$ python3 -q
>>> import numpy as np
>>> np.set_printoptions(precision=2, suppress=True, linewidth=100)
>>> X = 3 * np.eye(7) + np.eye(7, k=1)
>>> X
array([[3., 1., 0., 0., 0., 0., 0.],
       [0., 3., 1., 0., 0., 0., 0.],
       [0., 0., 3., 1., 0., 0., 0.],
       [0., 0., 0., 3., 1., 0., 0.],
       [0., 0., 0., 0., 3., 1., 0.],
       [0., 0., 0., 0., 0., 3., 1.],
       [0., 0., 0., 0., 0., 0., 3.]])
>>> # triangular
>>> x = np.array([4, 5, 5, 0, 1, 2, 4])
>>> X @ x
array([17., 20., 15.,  1.,  5., 10., 12.])
>>> X @ np.ones(7)
array([4., 4., 4., 4., 4., 4., 3.])
>>> X * x
array([[12.,  5.,  0.,  0.,  0.,  0.,  0.],
       [ 0., 15.,  5.,  0.,  0.,  0.,  0.],
       [ 0.,  0., 15.,  0.,  0.,  0.,  0.],
       [ 0.,  0.,  0.,  0.,  1.,  0.,  0.],
       [ 0.,  0.,  0.,  0.,  3.,  2.,  0.],
       [ 0.,  0.,  0.,  0.,  0.,  6.,  4.],
       [ 0.,  0.,  0.,  0.,  0.,  0., 12.]])
>>> X @ np.eye(7)[2]
array([0., 1., 3., 0., 0., 0., 0.])
>>> rng = np.random.default_rng(95846)
>>> z = rng.permutation(7)
>>> z
array([2, 1, 4, 6, 5, 0, 3])
>>> A2 = X[z][:, z]
>>> A2
array([[3., 0., 0., 0., 0., 0., 1.],
       [1., 3., 0., 0., 0., 0., 0.],
       [0., 0., 3., 0., 1., 0., 0.],
       [0., 0., 0., 3., 0., 0., 0.],
       [0., 0., 0., 1., 3., 0., 0.],
       [0., 1., 0., 0., 0., 3., 0.],
       [0., 0., 1., 0., 0., 0., 3.]])
>>> np.diag(A2)
array([3., 3., 3., 3., 3., 3., 3.])
>>> round(np.linalg.det(A2), 2), round(np.linalg.det(X[z]), 2)
(np.float64(2187.0), np.float64(2187.0))
